$ ipython --no-banner

In [1]: import numpy as np

In [2]: np.set_printoptions(suppress=True, linewidth=100)

In [3]: rnd = lambda a: np.round(a, 3) + 0

In [4]: W0 = np.loadtxt("arr.csv", delimiter=",")

In [5]: print(rnd(W0))
[[-0.5    0.892  0.354 -0.677  0.351  0.645 -0.294 -0.868  1.044 -0.799  0.004 -1.733 -0.454
   1.014 -0.169]
 [-1.166 -0.731 -0.597  0.144 -0.687  0.973 -0.443  0.403 -1.401 -1.448  0.006 -0.025 -0.91
   0.017 -0.253]
 [-0.75   0.408 -0.471  0.234  0.737 -1.027 -0.806 -1.064 -1.534  0.312 -0.102 -0.721  0.87
  -0.015  0.937]
 [-0.25  -0.551  0.435 -1.816  0.412 -0.611  0.163 -0.846 -0.12  -0.012  1.058  0.881 -1.221
  -0.259  0.628]
 [ 0.583  1.329  0.67   0.096 -1.014 -0.322 -0.96  -0.741 -0.261 -0.86  -0.417  1.496  0.1
   0.765 -0.136]
 [ 0.333 -0.417 -1.037 -0.158  0.542 -1.635 -0.937  0.583  0.492 -0.214 -1.128 -0.119 -1.098
   0.383 -0.709]
 [ 0.75  -0.54   0.499 -1.327 -1.282 -0.426 -0.363  0.428 -0.072 -0.689 -0.651 -1.029  0.876
  -0.98   0.554]
 [ 1.     0.01  -0.535  0.815 -0.869  0.255  0.112 -0.261  0.052  0.458 -0.109 -0.477 -1.374
   0.357  1.919]
 [-0.083  0.104  0.932 -0.49  -0.424 -0.612  0.949  1.021 -1.198  0.723 -0.092 -0.478 -0.2
   1.754 -0.25 ]
 [ 0.     1.262  1.082  0.587 -0.002 -0.447 -0.163  0.375 -0.526  0.236  0.302 -0.671 -1.265
  -1.629 -0.63 ]
 [ 0.25   0.086 -0.288  0.261  0.113 -0.555  2.182 -1.105 -0.313 -1.074 -0.994 -0.034 -0.128
  -0.362 -0.299]
 [ 0.333  1.509 -1.889 -1.266 -0.431  0.482  0.332  0.278 -0.424  0.579  0.255  0.04   0.047
  -0.261 -0.43 ]
 [-0.75   0.009  0.51  -0.604  0.183  1.011 -0.168 -0.325 -0.092  1.171 -2.173  0.445 -0.404
  -0.355  0.19 ]
 [-0.583 -0.731 -0.247  0.272 -1.721 -0.469 -0.124 -1.359  0.308  1.1    0.332 -0.37  -0.089
  -0.003 -1.178]
 [-1.916  0.739 -0.193  0.131 -0.774 -0.91   0.506  0.815  1.081 -0.225 -0.07   0.38   0.142
  -0.162  0.984]]

In [6]: W1 = np.array([[-2, 9, -8, 8, -5, -2],
   ...:     [4, 8, -5, 9, 9, -9],
   ...:     [-8, 1, -6, 9, -4, 6],
   ...:     [8, 6, -3, -5, 2, 9],
   ...:     [-5, 1, -4, -4, 0, 5],
   ...:     [-8, -7, -9, -9, 2, -6],
   ...:     [-4, -5, 5, 7, 3, 0],
   ...:     [0, -3, 6, 5, 4, 3],
   ...:     [5, -8, -7, -9, 8, 9],
   ...:     [-5, -6, -6, 6, 4, -5],
   ...:     [-2, -7, 9, 1, -3, -1],
   ...:     [8, 2, 8, -9, -2, -4],
   ...:     [0, -4, -9, 0, 3, -5],
   ...:     [-9, 0, 1, 7, -4, -2],
   ...:     [-9, -4, 4, -3, -9, 6]])

In [7]: coef = np.array([3, 3, 0, 2, 3, -2])

In [8]: act = np.maximum(W0 @ W1 + coef, 0)

In [9]: print(np.linalg.matrix_rank(act))
6

In [10]: cent = np.array([[0, 0, 3], [2, 0, 0], [2, 3, 2], [2, 1, 3], [2, 0, 0], [2, 0, 0]])

In [11]: print((act @ cent).round(6).argmax(axis=1))
[0 1 0 1 0 0 2 0 2 0 0 0 0 2 0]

In [12]: print(W1 @ cent)
[[  4 -16   2]
 [ 24  -6  29]
 [ 12  -9  -9]
 [ 18 -14   3]
 [ -4 -16 -35]
 [-58 -36 -69]
 [ 20  22  19]
 [ 30  23  27]
 [-14 -30 -26]
 [-14 -12  -9]
 [ -2  28  15]
 [-10  15  13]
 [-30 -27 -18]
 [  4  10  -4]
 [-12   9 -28]]

In [13]: print(rnd(W0[:, 5] @ W0[:, 14]))
0.0

In [14]: print(rnd(np.linalg.norm(W0, axis=0)))
[3. 3. 3. 3. 3. 3. 3. 3. 3. 3. 3. 3. 3. 3. 3.]

In [15]: print(np.linalg.matrix_rank(W0))
15

In [16]: print(W0.shape)
(15, 15)

In [17]: print(rnd(np.abs(W0).max()))
2.182

In [18]: f, r1 = W0[6], W0[14]

In [19]: print(f @ f)
9.0

In [20]: pr = (f @ r1) / (f @ f) * f

In [21]: print(rnd(pr))
[0. 0. 0. 0. 0. 0. 0. 0. 0. 0. 0. 0. 0. 0. 0.]

In [22]: print(rnd((r1 - pr) @ f))
0.0

In [23]: A = np.load("x.npy")

In [24]: print(A)
[[ 1.  1.  3.  5. -4.  0.  0.  0.  0.]
 [-5.  5.  1.  0. -1.  0.  0.  0.  0.]
 [ 1. -5.  2.  0.  3.  0.  0.  0.  0.]
 [ 3. -1. -2.  0. -3.  0.  0.  0.  0.]
 [-1. -4.  1.  4. -1.  0.  0.  0.  0.]
 [ 0.  0.  0.  0.  0. -4.  0. -3.  3.]
 [ 0.  0.  0.  0.  0.  5. -1.  1.  5.]
 [ 0.  0.  0.  0.  0. -3.  4.  5. -4.]
 [ 0.  0.  0.  0.  0.  0.  3.  3.  1.]]

In [25]: # 2 blocks once reordered

In [26]: print(rnd(np.sort(np.linalg.eigvals(A).real)))
[-5.941 -2.841 -2.841 -1.718  3.763  4.329  4.329  4.46   4.46 ]

In [27]: print(rnd(np.linalg.det(A)))
219180.0

In [28]: print((A != 0).astype(int))
[[1 1 1 1 1 0 0 0 0]
 [1 1 1 0 1 0 0 0 0]
 [1 1 1 0 1 0 0 0 0]
 [1 1 1 0 1 0 0 0 0]
 [1 1 1 1 1 0 0 0 0]
 [0 0 0 0 0 1 0 1 1]
 [0 0 0 0 0 1 1 1 1]
 [0 0 0 0 0 1 1 1 1]
 [0 0 0 0 0 0 1 1 1]]

In [29]: print(np.flatnonzero(np.linalg.matrix_power((A != 0) + (A.T != 0) + np.eye(9), 9)[3]))
[0 1 2 3 4]

In [30]: B = np.linalg.inv(A)

In [31]: print((np.abs(B) > 1e-9).astype(int))
[[1 1 1 1 1 0 0 0 0]
 [1 1 1 1 1 0 0 0 0]
 [1 1 1 1 1 0 0 0 0]
 [1 1 1 1 1 0 0 0 0]
 [1 1 1 1 1 0 0 0 0]
 [0 0 0 0 0 1 1 1 1]
 [0 0 0 0 0 1 1 1 1]
 [0 0 0 0 0 1 1 1 1]
 [0 0 0 0 0 1 1 1 1]]

In [32]: print(rnd(np.linalg.cond(A)))
16.744

In [33]: print(rnd(np.linalg.det(A) * np.linalg.det(B)))
1.0

In [34]: print(rnd(np.linalg.inv(B)))
[[ 1.  1.  3.  5. -4.  0.  0.  0.  0.]
 [-5.  5.  1.  0. -1.  0.  0.  0.  0.]
 [ 1. -5.  2.  0.  3.  0.  0.  0.  0.]
 [ 3. -1. -2.  0. -3.  0.  0.  0.  0.]
 [-1. -4.  1.  4. -1.  0.  0.  0.  0.]
 [ 0.  0.  0.  0.  0. -4.  0. -3.  3.]
 [ 0.  0.  0.  0.  0.  5. -1.  1.  5.]
 [ 0.  0.  0.  0.  0. -3.  4.  5. -4.]
 [ 0.  0.  0.  0.  0.  0.  3.  3.  1.]]

In [35]: rng = np.random.default_rng(172)

In [36]: idx = rng.permutation(9)

In [37]: print(idx)
[3 6 7 1 5 0 2 4 8]

In [38]: B = A[idx][:, idx]

In [39]: print(B)
[[ 0.  0.  0. -1.  0.  3. -2. -3.  0.]
 [ 0. -1.  1.  0.  5.  0.  0.  0.  5.]
 [ 0.  4.  5.  0. -3.  0.  0.  0. -4.]
 [ 0.  0.  0.  5.  0. -5.  1. -1.  0.]
 [ 0.  0. -3.  0. -4.  0.  0.  0.  3.]
 [ 5.  0.  0.  1.  0.  1.  3. -4.  0.]
 [ 0.  0.  0. -5.  0.  1.  2.  3.  0.]
 [ 4.  0.  0. -4.  0. -1.  1. -1.  0.]
 [ 0.  3.  3.  0.  0.  0.  0.  0.  1.]]

In [40]: X = np.loadtxt("case1.csv", delimiter=",")

In [41]: print(rnd(X))
[[0.333 0.    0.333 0.    0.    0.    0.    0.    0.    0.    0.    0.    0.333 0.   ]
 [0.    0.167 0.167 0.167 0.    0.167 0.    0.    0.    0.167 0.    0.    0.    0.167]
 [0.    0.    0.5   0.    0.25  0.    0.25  0.    0.    0.    0.    0.    0.    0.   ]
 [0.25  0.    0.    0.25  0.    0.25  0.    0.    0.    0.    0.    0.25  0.    0.   ]
 [0.    0.    0.167 0.167 0.167 0.    0.    0.    0.    0.    0.167 0.167 0.167 0.   ]
 [0.    0.167 0.167 0.    0.    0.167 0.    0.    0.    0.    0.167 0.167 0.    0.167]
 [0.    0.    0.    0.    0.    0.333 0.333 0.    0.    0.333 0.    0.    0.    0.   ]
 [0.    0.    0.    0.143 0.    0.143 0.143 0.286 0.143 0.    0.    0.    0.143 0.   ]
 [0.333 0.    0.    0.    0.333 0.    0.    0.    0.333 0.    0.    0.    0.    0.   ]
 [0.    0.167 0.    0.167 0.167 0.    0.167 0.    0.    0.167 0.    0.167 0.    0.   ]
 [0.    0.    0.    0.    0.    0.    0.    0.    0.    0.    0.667 0.    0.333 0.   ]
 [0.    0.    0.    0.    0.    0.    0.    0.    0.    0.    0.    0.667 0.333 0.   ]
 [0.25  0.    0.    0.    0.    0.    0.    0.    0.25  0.    0.    0.    0.5   0.   ]
 [0.    0.    0.    0.333 0.    0.    0.    0.    0.333 0.    0.    0.    0.    0.333]]

In [42]: idx = rng.permutation(14)

In [43]: print(idx)
[ 2  7  9  1 10  8 11  6  3 12  0  5 13  4]

In [44]: B = X[idx][:, idx]

In [45]: print(rnd(np.linalg.det(B)), rnd(np.linalg.det(X[idx])))
0.0 0.0

In [46]: print(rnd(np.diag(B)))
[0.5   0.286 0.167 0.167 0.667 0.333 0.667 0.333 0.25  0.5   0.333 0.167 0.333 0.167]

In [47]: print(rnd(np.trace(B)))
4.869

In [48]: f = np.array([2, -3])

In [49]: print(rnd(np.correlate(X[1], X[2], "full")))
[0.    0.    0.    0.    0.    0.    0.    0.    0.042 0.042 0.083 0.042 0.167 0.083 0.125 0.
 0.125 0.    0.042 0.    0.125 0.    0.042 0.    0.083 0.    0.   ]

In [50]: print(rnd(np.linalg.norm(X, "nuc")))
6.499

In [51]: print(rnd(np.linalg.norm(X, axis=1)))
[0.577 0.408 0.612 0.5   0.408 0.408 0.577 0.429 0.577 0.408 0.745 0.745 0.612 0.577]

In [52]: print(rnd(np.linalg.norm(X, 1)), rnd(np.linalg.norm(X, np.inf)))
1.81 1.0

In [53]: print(rnd(np.linalg.norm(X) ** 2 / np.linalg.norm(X, 2) ** 2))
3.502

In [54]: print(rnd(np.linalg.norm(X[13] - X[3])))
0.645

In [55]: print(rnd(np.linalg.norm(X[13], 1)), rnd(np.linalg.norm(X[13], np.inf)))
1.0 0.333

In [56]: print(rnd(X.sum(axis=1)))
[1. 1. 1. 1. 1. 1. 1. 1. 1. 1. 1. 1. 1. 1.]

In [57]: pr = np.eye(14)[8]

In [58]: for _ in range(3):
    ...:     pr = pr @ X
    ...:     print(pr.round(3))
    ...: 
[0.333 0.    0.    0.    0.333 0.    0.    0.    0.333 0.    0.    0.    0.    0.   ]
[0.222 0.    0.167 0.056 0.167 0.    0.    0.    0.111 0.    0.056 0.056 0.167 0.   ]
[0.167 0.    0.185 0.042 0.106 0.014 0.042 0.    0.079 0.    0.065 0.079 0.222 0.   ]

In [59]: W1 = np.array([[3, 2, 2, 2],
    ...:     [2, 1, 3, 0],
    ...:     [3, 1, 2, 0],
    ...:     [3, 1, 3, 1],
    ...:     [0, 1, 2, 2],
    ...:     [3, 3, 2, 3],
    ...:     [1, 2, 2, 2],
    ...:     [0, 0, 0, 1],
    ...:     [0, 3, 3, 2],
    ...:     [1, 0, 2, 1],
    ...:     [2, 1, 1, 1],
    ...:     [0, 3, 0, 0],
    ...:     [1, 3, 1, 1],
    ...:     [1, 0, 3, 2]])

In [60]: coef = np.array([1, 3, 0, 0])

In [61]: act = np.maximum(X @ W1 + coef, 0)

In [62]: print(np.linalg.matrix_rank(act))
4

In [63]: cent = np.array([[2, 2], [2, -3], [-2, -2], [3, 2]])

In [64]: print((act @ cent).round(6).argmax(axis=1))
[0 0 0 0 0 0 0 0 0 0 0 0 0 0]

In [65]: idx = rng.integers(0, 3, 6)

In [66]: m1 = np.array([[1, 0, 1, 5, 0, 5],
    ...:     [4, 3, 1, 1, 3, 0],
    ...:     [2, 2, 2, 2, 3, 2],
    ...:     [2, 2, 5, 0, 3, 4],
    ...:     [5, 3, 5, 3, 5, 1],
    ...:     [5, 3, 0, 5, 5, 3]]) * (idx[:, None] == idx)

In [67]: print(m1)
[[1 0 0 0 0 5]
 [4 3 0 0 3 0]
 [0 0 2 2 0 0]
 [0 0 5 0 0 0]
 [5 3 0 0 5 1]
 [5 3 0 0 5 3]]

In [68]: t3 = np.stack([m1, 2 * m1, m1[::-1]])

In [69]: print(t3.sum(axis=0))
[[ 8  3  0  0  5 18]
 [17 12  0  0 14  1]
 [ 0  0 11  6  0  0]
 [ 0  0 17  2  0  0]
 [19 12  0  0 18  3]
 [16  9  0  0 15 14]]

In [70]: print((t3 @ m1.T).shape)
(3, 6, 6)

In [71]: print(np.einsum("bij,cij->bc", t3, t3))
[[221 442 148]
 [442 884 296]
 [148 296 221]]

In [72]: G = m1.T @ m1

In [73]: print(G)
[[67 42  0  0 62 25]
 [42 27  0  0 39 12]
 [ 0  0 29  4  0  0]
 [ 0  0  4  4  0  0]
 [62 39  0  0 59 20]
 [25 12  0  0 20 35]]

In [74]: print(rnd(np.linalg.eigvalsh(G)[::-1]))
[160.719  29.624  26.237   3.376   1.01    0.034]

In [75]: print(np.trace(G), (m1 ** 2).sum())
221 221

In [76]: print(np.diag(G))
[67 27 29  4 59 35]

In [77]: print((m1 @ m1.T).shape)
(6, 6)

In [78]: print(np.linalg.matrix_rank(G))
6

In [79]: print(np.allclose(W0, W0.T))
False

In [80]: B = np.array([[-1], [2], [-3], [2], [0]])

In [81]: cent = np.array([[2, -1, -1, 1, 1, 1, -1, -1, 2, 0, -2, -2, -1]])

In [82]: E = B @ cent

In [83]: print(E)
[[-2  1  1 -1 -1 -1  1  1 -2  0  2  2  1]
 [ 4 -2 -2  2  2  2 -2 -2  4  0 -4 -4 -2]
 [-6  3  3 -3 -3 -3  3  3 -6  0  6  6  3]
 [ 4 -2 -2  2  2  2 -2 -2  4  0 -4 -4 -2]
 [ 0  0  0  0  0  0  0  0  0  0  0  0  0]]

In [84]: # rows 1 and 3 are equal

In [85]: left, sv, Vt = np.linalg.svd(E)

In [86]: print(np.argmax(sv[:-1] / (sv[1:] + 1e-6)) + 1)
1

In [87]: B = left[:, :1] @ np.diag(sv[:1]) @ Vt[:1]

In [88]: print(rnd(np.linalg.norm(E - B, 2)), rnd(sv[1]))
0.0 0.0

In [89]: print(rnd(np.linalg.norm(E - B) / np.linalg.norm(E)))
0.0

In [90]: print(np.linalg.matrix_rank(E, rtol=0.05))
1

In [91]: print(rnd(B))
[[-2.  1.  1. -1. -1. -1.  1.  1. -2.  0.  2.  2.  1.]
 [ 4. -2. -2.  2.  2.  2. -2. -2.  4.  0. -4. -4. -2.]
 [-6.  3.  3. -3. -3. -3.  3.  3. -6.  0.  6.  6.  3.]
 [ 4. -2. -2.  2.  2.  2. -2. -2.  4.  0. -4. -4. -2.]
 [ 0.  0.  0.  0.  0.  0.  0.  0.  0.  0.  0.  0.  0.]]

In [92]: print(rnd(np.abs(E - B).max()))
0.0

In [93]: r = np.linalg.matrix_rank(B)

In [94]: print(r)
1

In [95]: ns = np.linalg.svd(B)[2][r:].T

In [96]: print(ns.shape)
(13, 12)

In [97]: print([int(np.linalg.matrix_rank(np.delete(B, i, axis=0))) for i in range(5)])
[1, 1, 1, 1, 1]

In [98]: t3 = np.stack([E, -2 * E, E[::-1]])

In [99]: print(np.linalg.matrix_rank(t3))
[1 1 1]

In [100]: print(t3.shape)
(3, 5, 13)

In [101]: print(t3.sum(axis=0))
[[ 2 -1 -1  1  1  1 -1 -1  2  0 -2 -2 -1]
 [ 0  0  0  0  0  0  0  0  0  0  0  0  0]
 [ 0  0  0  0  0  0  0  0  0  0  0  0  0]
 [ 0  0  0  0  0  0  0  0  0  0  0  0  0]
 [-2  1  1 -1 -1 -1  1  1 -2  0  2  2  1]]

In [102]: print([round(float(x), 3) for x in np.linalg.svd(E, compute_uv=False)[:3]])
[20.785, 0.0, 0.0]

In [103]: print(np.argsort(-np.linalg.norm(E, axis=0).round(6), kind="stable")[:3])
[ 0  8 10]

In [104]: F = np.loadtxt("layer14.csv", delimiter=",")

In [105]: print(F)
[[ 0.1    0.4   -0.3    0.1   -1.8   -1.     2.2   -0.5    0.5    0.8  ]
 [-1.3    0.6   -0.4    0.5   -1.     1.5    1.2    0.3    2.3   -0.4  ]
 [ 1.155  0.317 -0.822 -0.247  0.552  0.331  0.229 -0.125  1.175  0.77 ]
 [ 1.2    0.3   -0.7   -0.3    0.4    0.3    0.2   -0.1    1.1    0.8  ]
 [-1.    -0.7    0.8    0.1    1.3   -1.3    2.4    1.4   -0.3    1.   ]
 [-0.4    0.5    0.9   -1.3    0.4   -0.2   -0.6   -0.2    0.6   -0.9  ]
 [-0.5    0.    -1.1   -0.4   -1.2   -1.9   -0.7    2.     0.1   -0.4  ]
 [ 1.4   -0.2    1.2    0.9    0.7   -0.3   -1.    -0.7   -1.1    0.6  ]]

In [106]: theta = np.radians(90)

In [107]: Rm = np.eye(10)

In [108]: Rm[9, 9] = Rm[0, 0] = np.cos(theta)

In [109]: Rm[9, 0], Rm[0, 9] = -np.sin(theta), np.sin(theta)

In [110]: print(rnd(Rm))
[[ 0.  0.  0.  0.  0.  0.  0.  0.  0.  1.]
 [ 0.  1.  0.  0.  0.  0.  0.  0.  0.  0.]
 [ 0.  0.  1.  0.  0.  0.  0.  0.  0.  0.]
 [ 0.  0.  0.  1.  0.  0.  0.  0.  0.  0.]
 [ 0.  0.  0.  0.  1.  0.  0.  0.  0.  0.]
 [ 0.  0.  0.  0.  0.  1.  0.  0.  0.  0.]
 [ 0.  0.  0.  0.  0.  0.  1.  0.  0.  0.]
 [ 0.  0.  0.  0.  0.  0.  0.  1.  0.  0.]
 [ 0.  0.  0.  0.  0.  0.  0.  0.  1.  0.]
 [-1.  0.  0.  0.  0.  0.  0.  0.  0.  0.]]

In [111]: B = F @ Rm.T

In [112]: print(rnd(B))
[[ 0.8    0.4   -0.3    0.1   -1.8   -1.     2.2   -0.5    0.5   -0.1  ]
 [-0.4    0.6   -0.4    0.5   -1.     1.5    1.2    0.3    2.3    1.3  ]
 [ 0.77   0.317 -0.822 -0.247  0.552  0.331  0.229 -0.125  1.175 -1.155]
 [ 0.8    0.3   -0.7   -0.3    0.4    0.3    0.2   -0.1    1.1   -1.2  ]
 [ 1.    -0.7    0.8    0.1    1.3   -1.3    2.4    1.4   -0.3    1.   ]
 [-0.9    0.5    0.9   -1.3    0.4   -0.2   -0.6   -0.2    0.6    0.4  ]
 [-0.4    0.    -1.1   -0.4   -1.2   -1.9   -0.7    2.     0.1    0.5  ]
 [ 0.6   -0.2    1.2    0.9    0.7   -0.3   -1.    -0.7   -1.1   -1.4  ]]

In [113]: print(np.abs(B - F).max(axis=0))
[2. 0. 0. 0. 0. 0. 0. 0. 0. 2.]

In [114]: print(np.allclose(np.linalg.norm(F, axis=1), np.linalg.norm(B, axis=1)))
True

In [115]: print(rnd(np.linalg.det(Rm)), np.trace(Rm))
1.0 8.0
